>>> import numpy as np
>>> np.set_printoptions(precision=4, suppress=True, linewidth=100)
>>> def tidy(a):
...     return np.round(a, 4) + 0
... 
>>> M = np.load("case4.npy")
>>> M
array([[ 0.0408,  1.1096,  0.4018, -0.3423,  0.1139,  0.3086,  0.1948,  1.0313,  0.8711,  1.9484],
       [ 0.0887,  0.5677,  0.1711, -0.4258,  0.2562, -0.0662,  0.028 ,  0.664 ,  0.8574,  1.4745],
       [ 0.0234, -0.9419, -0.5515, -0.2933,  0.225 , -0.7892, -0.0354, -0.6329, -0.0823, -1.2959],
       [ 0.2417,  1.5999,  0.1895, -0.6339,  0.0302, -0.8507,  0.3245,  0.996 ,  1.5991,  2.6404],
       [-0.028 ,  1.7312,  1.0576,  0.699 , -0.6457,  1.1325,  0.1347,  0.8436, -0.3142,  1.876 ],
       [-0.0748, -0.6793, -1.8074, -2.2156,  1.3568, -1.4468,  1.2104,  1.9578,  1.868 ,  0.4357],
       [-0.2868, -1.105 , -0.4816,  0.2087,  0.0596,  0.9184,  0.1571, -0.1313, -1.153 , -2.2002],
       [ 0.0391,  0.8688,  1.0272,  1.1569, -0.8662,  0.9628, -0.3971, -0.6719, -0.9206,  0.093 ],
       [ 0.1819, -0.8829, -0.0978,  0.2548, -0.1451, -1.1354, -0.4748, -1.3993, -0.4832, -1.1758],
       [-0.3821,  0.591 ,  0.4121,  0.5086,  0.3367,  1.8706, -0.1988,  0.8946,  0.0949,  1.5504],
       [-0.2728, -1.1006,  0.4259,  1.3736, -0.6489,  2.0767, -0.5547, -1.366 , -2.326 , -3.1837],
       [ 0.2559, -0.1512, -0.4417, -0.4703,  0.1732, -2.3749,  0.0026, -0.5603,  0.7764,  0.5601],
       [-0.0285,  2.0894,  1.3949,  0.9923, -0.6514,  1.424 , -0.1665,  0.7866, -0.1313,  2.7353],
       [ 0.1404, -1.0262, -0.4668, -0.0862,  0.0451, -1.3034, -0.1913, -1.057 , -0.1008, -1.2348],
       [-0.0397,  0.9288,  0.5431,  0.2324, -0.0485,  0.3421, -0.1762,  0.3228,  0.3336,  1.5693],
       [ 0.2515, -1.3822, -0.4614,  0.2867, -0.5421, -1.2344, -0.1329, -1.8459, -0.8736, -2.9432],
       [-0.0221,  1.3163,  0.5996, -0.0191, -0.0024,  0.4065,  0.1035,  1.017 ,  0.5239,  2.2552],
       [ 0.0593,  1.6851,  1.6761,  1.317 , -0.9897,  1.5171, -0.2685,  0.3691, -0.9754,  1.911 ],
       [-0.0948, -2.2969, -0.9959, -0.1569,  0.2327, -0.3767, -0.0707, -1.203 , -1.1002, -3.6781],
       [-0.0621, -1.0745,  0.1325,  0.7711, -0.6029,  0.8736, -0.1994, -1.1577, -1.8496, -2.9713],
       [-0.0827, -1.4606, -0.633 , -0.3422,  0.2242, -0.0253,  0.2064, -0.1751, -0.7949, -2.1994],
       [ 0.3042,  2.4857,  1.2383,  0.2965, -0.4752, -0.155 , -0.286 ,  0.5911,  1.3053,  3.8935],
       [-0.0426, -0.1521, -0.3512, -0.4634,  0.4933, -0.1026, -0.0037,  0.3373,  0.7851,  0.494 ],
       [ 0.1489, -2.4339, -1.4031, -0.7022,  0.5366, -2.2496, -0.1   , -1.5991, -0.0363, -2.9337],
       [-0.2722, -2.2339, -1.2887, -0.5443,  0.625 ,  0.0969,  0.3296, -0.1846, -0.8577, -3.1952],
       [-0.1123,  0.8852,  0.2638, -0.0524,  0.0459,  0.5739,  0.3496,  1.096 ,  0.2304,  1.4299],
       [-0.0879, -0.2827, -0.0282,  0.5374, -0.2888,  0.1802, -0.1553, -0.7767, -0.6852, -1.1796],
       [-0.2179, -0.5017,  0.4707,  1.3072, -0.7692,  1.7661, -0.1909, -0.6959, -2.1597, -2.1718],
       [-0.2689, -1.6109, -0.7513, -0.325 ,  0.7729,  0.3584, -0.2178, -0.2836, -0.2301, -1.6388],
       [-0.0442, -1.7946, -0.8904, -0.3631,  0.5909, -0.9998, -0.1898, -0.7568, -0.1744, -1.6253],
       [ 0.2845, -0.164 ,  0.2561,  0.5271, -0.5012, -1.012 , -0.5447, -1.5537, -0.2047, -0.619 ],
       [-0.0841, -0.6939, -1.0872, -1.5621,  1.4212, -1.1435,  0.1078,  0.7127,  1.8159,  0.7772],
       [-0.0465, -1.8729, -0.689 ,  0.107 ,  0.1523, -0.5725, -0.3727, -1.5116, -0.8147, -2.8574],
       [-0.2908, -3.124 , -1.2709, -0.1025,  0.4741,  0.5323, -0.1972, -1.3036, -1.5756, -4.9368],
       [-0.1483, -0.7685, -0.2323,  0.1518,  0.1483,  0.4068, -0.2246, -0.532 , -0.4151, -1.3063],
       [-0.0451,  1.5578,  0.9346,  0.5446, -0.4844,  0.8566,  0.2015,  0.846 , -0.2623,  1.8255],
       [ 0.2883,  2.6565,  1.6856,  0.9753, -1.1689,  0.6323, -0.2185,  0.3248,  0.1308,  2.8823],
       [-0.1051, -1.8439, -1.0675, -0.1257,  0.2185, -0.3916,  0.1022, -0.8769, -0.6713, -2.9454],
       [ 0.4429,  0.8583, -0.1346, -0.6942, -0.0396, -1.9908,  0.2015,  0.2917,  1.5879,  1.9864],
       [-0.2832, -1.3903, -0.8974, -0.3288,  0.7588,  0.3512, -0.0617, -0.0666,  0.0326, -1.3385],
       [-0.0504, -2.6789, -1.287 , -0.6728,  0.9059, -1.0662, -0.4927, -1.6061,  0.0599, -3.1287],
       [-0.0482,  2.2485,  0.7265, -0.2523, -0.0078,  0.7194,  0.6079,  2.1381,  0.8912,  3.5461],
       [-0.1937,  0.519 ,  0.6664,  0.5284, -0.2317,  1.7615,  0.0206,  0.722 , -0.7838,  0.4254]])
>>> proj = M @ np.linalg.solve(M.T @ M, M.T)
>>> tidy(proj @ M[:, 8])
array([ 0.8711,  0.8574, -0.0823,  1.5991, -0.3142,  1.868 , -1.153 , -0.9206, -0.4832,  0.0949,
       -2.326 ,  0.7764, -0.1313, -0.1008,  0.3336, -0.8736,  0.5239, -0.9754, -1.1002, -1.8496,
       -0.7949,  1.3053,  0.7851, -0.0363, -0.8577,  0.2304, -0.6852, -2.1597, -0.2301, -0.1744,
       -0.2047,  1.8159, -0.8147, -1.5756, -0.4151, -0.2623,  0.1308, -0.6713,  1.5879,  0.0326,
        0.0599,  0.8912, -0.7838])
>>> t = np.radians(45)
>>> R = np.eye(10)
>>> R[9, 9] = R[5, 5] = np.cos(t)
>>> R[9, 5], R[5, 9] = -np.sin(t), np.sin(t)
>>> tidy(R)
array([[ 1.    ,  0.    ,  0.    ,  0.    ,  0.    ,  0.    ,  0.    ,  0.    ,  0.    ,  0.    ],
       [ 0.    ,  1.    ,  0.    ,  0.    ,  0.    ,  0.    ,  0.    ,  0.    ,  0.    ,  0.    ],
       [ 0.    ,  0.    ,  1.    ,  0.    ,  0.    ,  0.    ,  0.    ,  0.    ,  0.    ,  0.    ],
       [ 0.    ,  0.    ,  0.    ,  1.    ,  0.    ,  0.    ,  0.    ,  0.    ,  0.    ,  0.    ],
       [ 0.    ,  0.    ,  0.    ,  0.    ,  1.    ,  0.    ,  0.    ,  0.    ,  0.    ,  0.    ],
       [ 0.    ,  0.    ,  0.    ,  0.    ,  0.    ,  0.7071,  0.    ,  0.    ,  0.    ,  0.7071],
       [ 0.    ,  0.    ,  0.    ,  0.    ,  0.    ,  0.    ,  1.    ,  0.    ,  0.    ,  0.    ],
       [ 0.    ,  0.    ,  0.    ,  0.    ,  0.    ,  0.    ,  0.    ,  1.    ,  0.    ,  0.    ],
       [ 0.    ,  0.    ,  0.    ,  0.    ,  0.    ,  0.    ,  0.    ,  0.    ,  1.    ,  0.    ],
       [ 0.    ,  0.    ,  0.    ,  0.    ,  0.    , -0.7071,  0.    ,  0.    ,  0.    ,  0.7071]])
>>> Y = M @ R.T
>>> np.allclose(np.linalg.norm(M, axis=1), np.linalg.norm(Y, axis=1))
True
>>> tidy(np.abs(Y - M).max(axis=0))
array([0.    , 0.    , 0.    , 0.    , 0.    , 3.6468, 0.    , 0.    , 0.    , 2.45  ])
>>> x0 = np.array([0, 2, -3, 3, 1, 0, -2, 3, -2, 1])
>>> [p for p in range(1, 25) if np.allclose(np.linalg.matrix_power(R, p), np.eye(10))]
[8, 16, 24]
>>> tidy(np.linalg.inv(R))
array([[ 1.    ,  0.    ,  0.    ,  0.    ,  0.    ,  0.    ,  0.    ,  0.    ,  0.    ,  0.    ],
       [ 0.    ,  1.    ,  0.    ,  0.    ,  0.    ,  0.    ,  0.    ,  0.    ,  0.    ,  0.    ],
       [ 0.    ,  0.    ,  1.    ,  0.    ,  0.    ,  0.    ,  0.    ,  0.    ,  0.    ,  0.    ],
       [ 0.    ,  0.    ,  0.    ,  1.    ,  0.    ,  0.    ,  0.    ,  0.    ,  0.    ,  0.    ],
       [ 0.    ,  0.    ,  0.    ,  0.    ,  1.    ,  0.    ,  0.    ,  0.    ,  0.    ,  0.    ],
       [ 0.    ,  0.    ,  0.    ,  0.    ,  0.    ,  0.7071,  0.    ,  0.    ,  0.    , -0.7071],
       [ 0.    ,  0.    ,  0.    ,  0.    ,  0.    ,  0.    ,  1.    ,  0.    ,  0.    ,  0.    ],
       [ 0.    ,  0.    ,  0.    ,  0.    ,  0.    ,  0.    ,  0.    ,  1.    ,  0.    ,  0.    ],
       [ 0.    ,  0.    ,  0.    ,  0.    ,  0.    ,  0.    ,  0.    ,  0.    ,  1.    ,  0.    ],
       [ 0.    ,  0.    ,  0.    ,  0.    ,  0.    ,  0.7071,  0.    ,  0.    ,  0.    ,  0.7071]])
>>> tidy(np.abs(np.linalg.eigvals(R)))
array([1., 1., 1., 1., 1., 1., 1., 1., 1., 1.])
